$ ipython --no-banner

In [1]: import numpy as np

In [2]: np.set_printoptions(precision=3, suppress=True, linewidth=140, floatmode="fixed")

In [3]: A = np.loadtxt("arr.csv", delimiter=",")

In [4]: A
Out[4]: 
array([[ -0.200,   0.800,   0.000,  -0.200, -14.000,   0.100,   0.200,  -0.300],
       [ -2.000,   1.000,   0.600,   0.500,  -4.000,  -0.900,  -1.200,   0.700],
       [  2.700,   1.500,  -0.400,  -0.900, -36.000,   0.500,   1.000,  -0.700],
       [ -0.900,  -0.400,   0.400,  -1.200,  24.000,   0.300,  -0.500,   0.800],
       [ -0.100,   1.300,  -0.100,   0.100,   0.000,  -0.600,   0.200,   0.200],
       [ -0.400,   0.600,  -1.300,   0.300, -28.000,   0.100,   0.100,  -1.000],
       [  0.100,  -1.200,   1.400,   0.000,  14.000,  -0.400,  -0.500,   0.400],
       [  2.000,   0.500,  -0.600,  -1.300, -28.000,  -0.700,  -0.500,   1.100],
       [ -0.600,  -0.400,   1.300,   0.500,  22.000,  -1.000,   0.800,  -0.800],
       [  1.000,  -0.100,   0.700,   1.600,   0.000,  -1.500,  -0.800,   0.300],
       [ -1.600,   0.600,   1.200,  -0.200,  10.000,  -0.500,  -0.200,   1.100],
       [ -0.400,   0.100,   0.300,  -1.300,  -8.000,  -0.900,   0.700,   0.400],
       [  1.600,   0.500,  -0.900,  -0.600, -12.000,   0.000,  -0.600,  -0.100],
       [ -0.800,   0.200,   1.100,  -1.000,   0.000,  -2.200,   0.800,  -0.700]])

In [5]: hat = A @ np.linalg.solve(A.T @ A, A.T)

In [6]: np.round(np.linalg.eigvalsh(hat), 3) + 0
Out[6]: array([0.000, 0.000, 0.000, 0.000, 0.000, 0.000, 1.000, 1.000, 1.000, 1.000, 1.000, 1.000, 1.000, 1.000])

In [7]: hat @ A[:, 1]
Out[7]: array([ 0.800,  1.000,  1.500, -0.400,  1.300,  0.600, -1.200,  0.500, -0.400, -0.100,  0.600,  0.100,  0.500,  0.200])

In [8]: np.trace(hat)
Out[8]: np.float64(8.0)

In [9]: x = np.array([0, 1, 1, 2, 0, 2, 2, -2])

In [10]: y = A @ x

In [11]: y
Out[11]: array([ 1.600, -3.000,  3.700, -4.400,  0.200,  2.300, -2.400, -7.300,  3.100, -1.400, -2.200, -3.400, -2.600, -2.100])

In [12]: np.round(np.linalg.pinv(A) @ A, 3) + 0
Out[12]: 
array([[1.000, 0.000, 0.000, 0.000, 0.000, 0.000, 0.000, 0.000],
       [0.000, 1.000, 0.000, 0.000, 0.000, 0.000, 0.000, 0.000],
       [0.000, 0.000, 1.000, 0.000, 0.000, 0.000, 0.000, 0.000],
       [0.000, 0.000, 0.000, 1.000, 0.000, 0.000, 0.000, 0.000],
       [0.000, 0.000, 0.000, 0.000, 1.000, 0.000, 0.000, 0.000],
       [0.000, 0.000, 0.000, 0.000, 0.000, 1.000, 0.000, 0.000],
       [0.000, 0.000, 0.000, 0.000, 0.000, 0.000, 1.000, 0.000],
       [0.000, 0.000, 0.000, 0.000, 0.000, 0.000, 0.000, 1.000]])

In [13]: rng = np.random.default_rng(30)

In [14]: y = y + 0.3 * rng.normal(size=14)

In [15]: y
Out[15]: array([ 2.072, -2.777,  3.409, -4.464,  0.114,  3.009, -2.683, -6.887,  3.137, -1.093, -2.201, -3.282, -2.453, -2.067])

In [16]: b, *_ = np.linalg.lstsq(A, y)

In [17]: [round(float(np.linalg.norm(np.linalg.solve(A.T @ A + lam * np.eye(8), A.T @ y))), 2) for lam in (0, 1, 10, 100)]
Out[17]: [4.07, 3.53, 1.85, 0.35]

In [18]: b.round()
Out[18]: array([-0.000,  1.000,  1.000,  2.000, -0.000,  2.000,  2.000, -2.000])

In [19]: b
Out[19]: array([-0.116,  0.920,  0.818,  2.027, -0.011,  1.812,  1.881, -2.033])

In [20]: np.round(A.T @ (y - A @ b), 3) + 0
Out[20]: array([0.000, 0.000, 0.000, 0.000, 0.000, 0.000, 0.000, 0.000])

In [21]: round(np.log10(np.linalg.cond(A)))
Out[21]: 2

In [22]: print(np.argsort(-np.linalg.norm(A, axis=0).round(6), kind="stable")[:3])
[4 0 5]

In [23]: x = np.array([0, -1, 1, 2, 1, -1, 1, 0])

In [24]: A * x
Out[24]: 
array([[ -0.000,  -0.800,   0.000,  -0.400, -14.000,  -0.100,   0.200,  -0.000],
       [ -0.000,  -1.000,   0.600,   1.000,  -4.000,   0.900,  -1.200,   0.000],
       [  0.000,  -1.500,  -0.400,  -1.800, -36.000,  -0.500,   1.000,  -0.000],
       [ -0.000,   0.400,   0.400,  -2.400,  24.000,  -0.300,  -0.500,   0.000],
       [ -0.000,  -1.300,  -0.100,   0.200,   0.000,   0.600,   0.200,   0.000],
       [ -0.000,  -0.600,  -1.300,   0.600, -28.000,  -0.100,   0.100,  -0.000],
       [  0.000,   1.200,   1.400,   0.000,  14.000,   0.400,  -0.500,   0.000],
       [  0.000,  -0.500,  -0.600,  -2.600, -28.000,   0.700,  -0.500,   0.000],
       [ -0.000,   0.400,   1.300,   1.000,  22.000,   1.000,   0.800,  -0.000],
       [  0.000,   0.100,   0.700,   3.200,   0.000,   1.500,  -0.800,   0.000],
       [ -0.000,  -0.600,   1.200,  -0.400,  10.000,   0.500,  -0.200,   0.000],
       [ -0.000,  -0.100,   0.300,  -2.600,  -8.000,   0.900,   0.700,   0.000],
       [  0.000,  -0.500,  -0.900,  -1.200, -12.000,  -0.000,  -0.600,  -0.000],
       [ -0.000,  -0.200,   1.100,  -2.000,   0.000,   2.200,   0.800,  -0.000]])

In [25]: np.linalg.norm(A @ x) <= np.linalg.norm(A, 2) * np.linalg.norm(x) + 1e-9
Out[25]: np.True_

In [26]: print(A @ x)
[-15.100  -3.700 -39.200  21.600  -0.400 -29.300  16.500 -31.500  26.500   4.700  10.500  -8.800 -15.200   1.900]

In [27]: J = 2 * np.eye(10) + np.ones((10, 10))

In [28]: J
Out[28]: 
array([[3.000, 1.000, 1.000, 1.000, 1.000, 1.000, 1.000, 1.000, 1.000, 1.000],
       [1.000, 3.000, 1.000, 1.000, 1.000, 1.000, 1.000, 1.000, 1.000, 1.000],
       [1.000, 1.000, 3.000, 1.000, 1.000, 1.000, 1.000, 1.000, 1.000, 1.000],
       [1.000, 1.000, 1.000, 3.000, 1.000, 1.000, 1.000, 1.000, 1.000, 1.000],
       [1.000, 1.000, 1.000, 1.000, 3.000, 1.000, 1.000, 1.000, 1.000, 1.000],
       [1.000, 1.000, 1.000, 1.000, 1.000, 3.000, 1.000, 1.000, 1.000, 1.000],
       [1.000, 1.000, 1.000, 1.000, 1.000, 1.000, 3.000, 1.000, 1.000, 1.000],
       [1.000, 1.000, 1.000, 1.000, 1.000, 1.000, 1.000, 3.000, 1.000, 1.000],
       [1.000, 1.000, 1.000, 1.000, 1.000, 1.000, 1.000, 1.000, 3.000, 1.000],
       [1.000, 1.000, 1.000, 1.000, 1.000, 1.000, 1.000, 1.000, 1.000, 3.000]])

In [29]: out = np.c_[A[:, :6] @ np.array([[3, -4, 3, -1, -2, -5],
    ...:     [2, -4, 5, 5, -2, -2],
    ...:     [1, 2, -4, -5, -3, 5],
    ...:     [-3, -4, 5, 4, -3, -4],
    ...:     [1, -2, 1, 1, 4, -4],
    ...:     [-1, 3, 1, 5, -2, 1]]), np.array([0, 0, 0, 3, 1, 1, 3, 1, 2, 2, 1, 3, 1, 1])]

In [30]: out
Out[30]: 
array([[ -12.500,   26.700,  -11.500,  -10.100,  -56.800,   56.300,    0.000],
       [  -8.000,    8.500,   -5.800,   -2.500,  -15.500,   24.100,    0.000],
       [ -23.100,   59.500,  -22.800,  -30.300, -149.500,  129.600,    0.000],
       [  24.200,  -36.300,   12.000,   17.600,  100.400,  -83.600,    3.000],
       [   2.500,   -7.200,    6.500,    4.500,   -1.200,   -3.600,    1.000],
       [ -30.300,   51.700,  -19.400,  -16.400, -109.600,  105.200,    1.000],
       [  13.700,  -22.000,    2.300,   -1.100,   54.800,  -47.500,    3.000],
       [ -17.000,   47.900,  -24.300,  -33.200, -109.900,  102.500,    1.000],
       [  20.200,  -42.400,   14.500,   11.100,   86.600,  -80.700,    2.000],
       [   0.200,  -13.100,    6.200,   -6.100,   -5.700,   -9.200,    2.000],
       [   8.700,  -14.300,    1.900,    5.300,   40.000,  -26.900,    1.000],
       [  -3.900,   20.300,  -17.300,  -18.300,  -26.600,   39.600,    3.000],
       [  -5.300,   16.200,   -4.100,   -9.000,  -47.700,   36.900,    1.000],
       [   4.300,    2.000,  -13.000,  -18.700,    5.300,   10.900,    1.000]])

In [31]: print(np.linalg.matrix_rank(out))
7

In [32]: np.round(np.linalg.lstsq(A, out[:, 0])[0], 3) + 0
Out[32]: array([ 3.000,  2.000,  1.000, -3.000,  1.000, -1.000,  0.000,  0.000])

In [33]: evals, evecs = np.linalg.eigh(J)

In [34]: evecs @ np.diag(evals) @ evecs.T
Out[34]: 
array([[3.000, 1.000, 1.000, 1.000, 1.000, 1.000, 1.000, 1.000, 1.000, 1.000],
       [1.000, 3.000, 1.000, 1.000, 1.000, 1.000, 1.000, 1.000, 1.000, 1.000],
       [1.000, 1.000, 3.000, 1.000, 1.000, 1.000, 1.000, 1.000, 1.000, 1.000],
       [1.000, 1.000, 1.000, 3.000, 1.000, 1.000, 1.000, 1.000, 1.000, 1.000],
       [1.000, 1.000, 1.000, 1.000, 3.000, 1.000, 1.000, 1.000, 1.000, 1.000],
       [1.000, 1.000, 1.000, 1.000, 1.000, 3.000, 1.000, 1.000, 1.000, 1.000],
       [1.000, 1.000, 1.000, 1.000, 1.000, 1.000, 3.000, 1.000, 1.000, 1.000],
       [1.000, 1.000, 1.000, 1.000, 1.000, 1.000, 1.000, 3.000, 1.000, 1.000],
       [1.000, 1.000, 1.000, 1.000, 1.000, 1.000, 1.000, 1.000, 3.000, 1.000],
       [1.000, 1.000, 1.000, 1.000, 1.000, 1.000, 1.000, 1.000, 1.000, 3.000]])

In [35]: print(np.abs(evecs[:, -1]))
[0.316 0.316 0.316 0.316 0.316 0.316 0.316 0.316 0.316 0.316]

In [36]: print(np.round(evecs.T @ J @ evecs, 3) + 0)
[[ 2.000  0.000  0.000  0.000  0.000  0.000  0.000  0.000  0.000  0.000]
 [ 0.000  2.000  0.000  0.000  0.000  0.000  0.000  0.000  0.000  0.000]
 [ 0.000  0.000  2.000  0.000  0.000  0.000  0.000  0.000  0.000  0.000]
 [ 0.000  0.000  0.000  2.000  0.000  0.000  0.000  0.000  0.000  0.000]
 [ 0.000  0.000  0.000  0.000  2.000  0.000  0.000  0.000  0.000  0.000]
 [ 0.000  0.000  0.000  0.000  0.000  2.000  0.000  0.000  0.000  0.000]
 [ 0.000  0.000  0.000  0.000  0.000  0.000  2.000  0.000  0.000  0.000]
 [ 0.000  0.000  0.000  0.000  0.000  0.000  0.000  2.000  0.000  0.000]
 [ 0.000  0.000  0.000  0.000  0.000  0.000  0.000  0.000  2.000  0.000]
 [ 0.000  0.000  0.000  0.000  0.000  0.000  0.000  0.000  0.000 12.000]]

In [37]: evals.sum(), np.trace(J)
Out[37]: (np.float64(30.0), np.float64(30.0))

In [38]: np.abs(evecs[:, -1]).round(6).argmax()
Out[38]: np.int64(0)

In [39]: evals
Out[39]: array([ 2.000,  2.000,  2.000,  2.000,  2.000,  2.000,  2.000,  2.000,  2.000, 12.000])
